>>> import numpy as np
>>> from numpy import linalg as LA
>>> np.set_printoptions(precision=3, suppress=True, linewidth=100, legacy="1.25")
>>> K = np.array([[2, 1, -1, 2, 0, -3, -3],
...     [0, 2, 3, 2, 3, 2, -1],
...     [0, 0, -3, -1, 2, 0, 3],
...     [0, 0, 0, 0, 1, -1, -3],
...     [0, 0, 0, 0, -1, 2, -2],
...     [0, 0, 0, 0, 0, -3, -1],
...     [0, 0, 0, 0, 0, 0, -1]])
>>> K
array([[ 2,  1, -1,  2,  0, -3, -3],
       [ 0,  2,  3,  2,  3,  2, -1],
       [ 0,  0, -3, -1,  2,  0,  3],
       [ 0,  0,  0,  0,  1, -1, -3],
       [ 0,  0,  0,  0, -1,  2, -2],
       [ 0,  0,  0,  0,  0, -3, -1],
       [ 0,  0,  0,  0,  0,  0, -1]])
>>> # triangular
>>> np.round(np.trace(LA.pinv(K) @ K), 3)
6.0
>>> try:
...     LA.inv(K)
... except LA.LinAlgError as e:
...     print("failed:", e)
... 
failed: Singular matrix
>>> np.unique(K.round(6), axis=0).shape
(7, 7)
>>> rank = LA.matrix_rank(K)
>>> rank
6
>>> null = LA.svd(K)[2][rank:].T
>>> [int(LA.matrix_rank(np.delete(K, i, axis=0))) for i in range(7)]
[5, 5, 5, 6, 6, 6, 6]
>>> [int(LA.matrix_rank(K[:i])) for i in range(1, len(K) + 1)]
[1, 2, 3, 4, 5, 6, 6]
>>> left, sigma, Vh = LA.svd(K)
>>> np.argmax(sigma[:-1] / (sigma[1:] + 1e-6)) + 1
6
>>> out = left[:, :6] @ np.diag(sigma[:6]) @ Vh[:6]
>>> np.round(LA.norm(K - out) / LA.norm(K), 3)
0.0
>>> round(LA.norm(K - out, 2), 3), round(sigma[6], 3)
(0.0, 0.0)
>>> rng = np.random.default_rng(7202)
>>> labels = rng.permutation(7)
>>> labels
array([1, 3, 4, 0, 6, 5, 2])
>>> out = K[labels][:, labels]
>>> np.sort(np.abs(LA.eigvals(out)))
array([0., 1., 1., 2., 2., 3., 3.])
>>> np.allclose(out, K)
False
>>> np.trace(out)
-4
>>> round(float(LA.det(out)), 3), round(float(LA.det(K[labels])), 3)
(0.0, 0.0)
>>> np.diag(out)
array([ 2,  0, -1,  2, -1, -3, -3])
>>> out = K / np.sqrt((K ** 2).mean(axis=1, keepdims=True))
>>> LA.norm(out, axis=1)
array([2.646, 2.646, 2.646, 2.646, 2.646, 2.646, 2.646])
>>> LA.matrix_rank(out) == LA.matrix_rank(K)
True
>>> data = np.array([[2, 0, 0, 0], [0, 2, 0, 0], [0, 0, 3, 0], [0, 0, 0, 0]])
>>> # triangular: eigenvalues sit on the diagonal
>>> left, sigma, Vh = LA.svd(data)
>>> vecs = Vh[:(sigma > 1e-8).sum()]
>>> x0 = data[1] + -3 * data[3] + rng.integers(2) * np.eye(4)[1]
>>> x0
array([0., 2., 0., 0.])
>>> np.diag(vecs.T @ vecs)
array([1., 1., 1., 0.])
>>> round(float(LA.norm(x0 - vecs.T @ vecs @ x0)), 3)
0.0
>>> out = np.array([[3, -3, 2], [2, 1, 0], [0, -3, 0]])
>>> E = np.tril(out)
>>> E
array([[ 3,  0,  0],
       [ 2,  1,  0],
       [ 0, -3,  0]])
>>> # null space of dimension 1
>>> labels = rng.permutation(3)
>>> labels
array([2, 0, 1])
>>> out = E[labels][:, labels]
>>> np.trace(out)
4
>>> np.diag(out)
array([0, 3, 1])
>>> out
array([[ 0,  0, -3],
       [ 0,  3,  0],
       [ 0,  2,  1]])
>>> O, _ = LA.qr(np.array([[-1.1, -1.1, 0.6, 1.7, -0.3, 0.1],
...     [-0.5, 1.1, -0.2, 1.5, -1.5, -0.3],
...     [-0.7, -0.3, -0.8, 0.6, 1.5, -1.5],
...     [-0.5, 0.0, -0.9, 0.9, 1.9, 0.4],
...     [0.2, -1.0, 0.0, 0.5, 0.3, -2.5],
...     [0.7, -0.4, -0.1, -0.4, 0.1, 0.5]]))
>>> X = -1 * O
>>> X
array([[ 0.666, -0.496, -0.448,  0.139, -0.076, -0.291],
       [ 0.303,  0.616, -0.063,  0.677,  0.259, -0.006],
       [ 0.424, -0.105,  0.569, -0.284,  0.636, -0.03 ],
       [ 0.303,  0.038,  0.629,  0.153, -0.693, -0.086],
       [-0.121, -0.541,  0.165,  0.526,  0.108,  0.614],
       [-0.424, -0.263,  0.222,  0.377,  0.175, -0.728]])
>>> x0 = np.array([2, 1, 1, 2, 2, 1])
>>> rhs = X @ x0
>>> beta, lr = np.zeros(6), 1 / LA.norm(X, 2) ** 2
>>> for i in range(6):
...     beta -= lr * X.T @ (X @ beta - rhs)
...     if i % 1 == 0: print(i, round(LA.norm(X @ beta - rhs), 3))
... 
0 0.0
1 0.0
2 0.0
3 0.0
4 0.0
5 0.0
>>> beta
array([2., 1., 1., 2., 2., 1.])
>>> round(float(LA.cond(X)), 3)
1.0
>>> out = np.array([[-3, 3, 1, -1, 2, 0, -1, -2, 2],
...     [2, -3, -2, -3, 3, -3, -3, -3, -1],
...     [-1, -1, 1, 2, -2, 2, 0, 3, 0],
...     [-2, -3, -2, -2, 0, 1, 1, -2, 0],
...     [-3, -3, 2, 0, -1, 0, -2, -2, 3],
...     [-2, -2, 0, -2, -2, 2, 0, -3, 3],
...     [1, 2, -3, -1, 0, -1, -1, -2, 1],
...     [1, -2, 1, 1, -3, 0, 2, 0, -3],
...     [1, 1, -3, 1, 3, 3, 0, 1, -1]])
>>> M = np.triu(out)
>>> M
array([[-3,  3,  1, -1,  2,  0, -1, -2,  2],
       [ 0, -3, -2, -3,  3, -3, -3, -3, -1],
       [ 0,  0,  1,  2, -2,  2,  0,  3,  0],
       [ 0,  0,  0, -2,  0,  1,  1, -2,  0],
       [ 0,  0,  0,  0, -1,  0, -2, -2,  3],
       [ 0,  0,  0,  0,  0,  2,  0, -3,  3],
       [ 0,  0,  0,  0,  0,  0, -1, -2,  1],
       [ 0,  0,  0,  0,  0,  0,  0,  0, -3],
       [ 0,  0,  0,  0,  0,  0,  0,  0, -1]])
>>> rank = LA.matrix_rank(M)
>>> rank
8
>>> null = LA.svd(M)[2][rank:].T
>>> LA.matrix_rank(M.T @ M), LA.matrix_rank(M @ M.T)
(8, 8)
>>> np.round(M @ null, 3) + 0
array([[0.],
       [0.],
       [0.],
       [0.],
       [0.],
       [0.],
       [0.],
       [0.],
       [0.]])
>>> [int(LA.matrix_rank(np.delete(M, i, axis=0))) for i in range(9)]
[7, 7, 7, 7, 7, 7, 7, 8, 8]
>>> null.shape
(9, 1)
